% ipython --no-banner

In [1]: import numpy as np

In [2]: from numpy import linalg as LA

In [3]: np.set_printoptions(suppress=True, linewidth=120)

In [4]: arr = np.load("layer0.npy")

In [5]: arr.round(3)
Out[5]: 
array([[0.3  , 0.   , 0.2  , 0.1  , 0.2  , 0.2  ],
       [0.   , 0.429, 0.286, 0.   , 0.286, 0.   ],
       [0.2  , 0.1  , 0.3  , 0.2  , 0.2  , 0.   ],
       [0.2  , 0.2  , 0.2  , 0.1  , 0.1  , 0.2  ],
       [0.167, 0.167, 0.   , 0.167, 0.167, 0.333],
       [0.2  , 0.1  , 0.1  , 0.1  , 0.2  , 0.3  ]])

In [6]: x0 = np.array([0, 1, 0, 1, 1, 2])

In [7]: h = np.maximum(arr @ x0, 0)

In [8]: np.round(np.maximum(arr @ x0, 0) - np.maximum(-arr @ x0, 0), 3)
Out[8]: array([0.7  , 0.714, 0.5  , 0.8  , 1.167, 1.   ])

In [9]: np.round(arr.T @ h, 3)
Out[9]: array([0.864, 0.811, 0.754, 0.544, 0.919, 0.989])

In [10]: h.round(3)
Out[10]: array([0.7  , 0.714, 0.5  , 0.8  , 1.167, 1.   ])

In [11]: round(float(np.abs(arr).max()), 3)
Out[11]: 0.429

In [12]: np.round(arr.mean(axis=0), 3)
Out[12]: array([0.178, 0.166, 0.181, 0.111, 0.192, 0.172])

In [13]: np.round(LA.svd(arr, compute_uv=False), 3)
Out[13]: array([1.013, 0.481, 0.32 , 0.128, 0.115, 0.022])

In [14]: np.round(arr - arr[0], 3)
Out[14]: 
array([[ 0.   ,  0.   ,  0.   ,  0.   ,  0.   ,  0.   ],
       [-0.3  ,  0.429,  0.086, -0.1  ,  0.086, -0.2  ],
       [-0.1  ,  0.1  ,  0.1  ,  0.1  ,  0.   , -0.2  ],
       [-0.1  ,  0.2  ,  0.   ,  0.   , -0.1  ,  0.   ],
       [-0.133,  0.167, -0.2  ,  0.067, -0.033,  0.133],
       [-0.1  ,  0.1  , -0.1  ,  0.   ,  0.   ,  0.1  ]])

In [15]: np.round(arr.sum(axis=0), 3)
Out[15]: array([1.067, 0.995, 1.086, 0.667, 1.152, 1.033])

In [16]: arr @ np.ones(6)
Out[16]: array([1., 1., 1., 1., 1., 1.])

In [17]: np.round(np.sort(np.abs(LA.eigvals(arr)))[::-1], 3)
Out[17]: array([1.   , 0.401, 0.254, 0.135, 0.135, 0.027])

In [18]: p = np.eye(6)[3]

In [19]: for _ in range(3):
    ...:     p = p @ arr
    ...:     print(p.round(3))
    ...: 
[0.2 0.2 0.2 0.1 0.1 0.2]
[0.177 0.162 0.197 0.107 0.204 0.153]
[0.178 0.16  0.178 0.117 0.196 0.171]

In [20]: U, sig, Vh = LA.svd(arr, full_matrices=False)

In [21]: np.round(U.T @ U, 3) + 0
Out[21]: 
array([[1., 0., 0., 0., 0., 0.],
       [0., 1., 0., 0., 0., 0.],
       [0., 0., 1., 0., 0., 0.],
       [0., 0., 0., 1., 0., 0.],
       [0., 0., 0., 0., 1., 0.],
       [0., 0., 0., 0., 0., 1.]])

In [22]: np.round(np.cumsum(sig ** 2) / np.sum(sig ** 2), 3)
Out[22]: array([0.738, 0.905, 0.978, 0.99 , 1.   , 1.   ])

In [23]: np.round(Vh @ Vh.T, 3) + 0
Out[23]: 
array([[1., 0., 0., 0., 0., 0.],
       [0., 1., 0., 0., 0., 0.],
       [0., 0., 1., 0., 0., 0.],
       [0., 0., 0., 1., 0., 0.],
       [0., 0., 0., 0., 1., 0.],
       [0., 0., 0., 0., 0., 1.]])

In [24]: sig.round(3)
Out[24]: array([1.013, 0.481, 0.32 , 0.128, 0.115, 0.022])

In [25]: (sig > 1e-8).sum()
Out[25]: np.int64(6)

In [26]: np.round(np.abs(Vh[0]), 3)
Out[26]: array([0.427, 0.406, 0.441, 0.265, 0.467, 0.412])

In [27]: np.round(sig / sig[0], 3)
Out[27]: array([1.   , 0.475, 0.316, 0.127, 0.114, 0.021])

In [28]: T = np.stack([arr, 3 * arr, arr[::-1]])

In [29]: T.shape
Out[29]: (3, 6, 6)

In [30]: np.round(LA.norm(T, axis=(1, 2)), 3)
Out[30]: array([1.179, 3.536, 1.179])

In [31]: np.round(T.sum(axis=0), 3)
Out[31]: 
array([[1.4  , 0.1  , 0.9  , 0.5  , 1.   , 1.1  ],
       [0.167, 1.881, 1.143, 0.167, 1.31 , 0.333],
       [1.   , 0.6  , 1.4  , 0.9  , 0.9  , 0.2  ],
       [1.   , 0.9  , 1.1  , 0.6  , 0.6  , 0.8  ],
       [0.667, 1.095, 0.286, 0.667, 0.952, 1.333],
       [1.1  , 0.4  , 0.6  , 0.5  , 1.   , 1.4  ]])

In [32]: m1 = np.loadtxt("mat.csv", delimiter=",")

In [33]: m1
Out[33]: 
array([[0., 0., 0., 1., 0., 1., 0., 1., 0.],
       [0., 0., 1., 0., 0., 0., 1., 0., 1.],
       [0., 1., 0., 0., 0., 0., 1., 0., 0.],
       [1., 0., 0., 0., 0., 0., 1., 0., 0.],
       [0., 0., 0., 0., 0., 0., 0., 0., 0.],
       [1., 0., 0., 0., 0., 0., 1., 1., 0.],
       [0., 1., 1., 1., 0., 1., 0., 0., 1.],
       [1., 0., 0., 0., 0., 1., 0., 0., 1.],
       [0., 1., 0., 0., 0., 0., 1., 1., 0.]])

In [34]: # 2 blocks once reordered

In [35]: np.allclose(arr @ arr.T, arr.T @ arr)
Out[35]: False

In [36]: np.round((arr - arr.T) / 2, 3)
Out[36]: 
array([[ 0.   ,  0.   ,  0.   , -0.05 ,  0.017,  0.   ],
       [ 0.   ,  0.   ,  0.093, -0.1  ,  0.06 , -0.05 ],
       [ 0.   , -0.093,  0.   ,  0.   ,  0.1  , -0.05 ],
       [ 0.05 ,  0.1  ,  0.   ,  0.   , -0.033,  0.05 ],
       [-0.017, -0.06 , -0.1  ,  0.033,  0.   ,  0.067],
       [ 0.   ,  0.05 ,  0.05 , -0.05 , -0.067,  0.   ]])

In [37]: np.round((arr + arr.T) / 2, 3)
Out[37]: 
array([[0.3  , 0.   , 0.2  , 0.15 , 0.183, 0.2  ],
       [0.   , 0.429, 0.193, 0.1  , 0.226, 0.05 ],
       [0.2  , 0.193, 0.3  , 0.2  , 0.1  , 0.05 ],
       [0.15 , 0.1  , 0.2  , 0.1  , 0.133, 0.15 ],
       [0.183, 0.226, 0.1  , 0.133, 0.167, 0.267],
       [0.2  , 0.05 , 0.05 , 0.15 , 0.267, 0.3  ]])

In [38]: np.round(LA.det(arr), 3)
Out[38]: np.float64(0.0)

In [39]: round(np.abs(LA.eigvals(arr)).max(), 3)
Out[39]: np.float64(1.0)

In [40]: assert arr == arr.T
---------------------------------------------------------------------------
ValueError                                Traceback (most recent call last)
Cell In[40], line 1
----> 1 assert arr == arr.T

ValueError: The truth value of an array with more than one element is ambiguous. Use a.any() or a.all()

In [41]: np.round(np.sort(np.abs(LA.eigvals(arr))), 3)
Out[41]: array([0.027, 0.135, 0.135, 0.254, 0.401, 1.   ])

In [42]: LA.determinant(arr)
---------------------------------------------------------------------------
AttributeError                            Traceback (most recent call last)
Cell In[42], line 1
----> 1 LA.determinant(arr)

AttributeError: module 'numpy.linalg' has no attribute 'determinant'
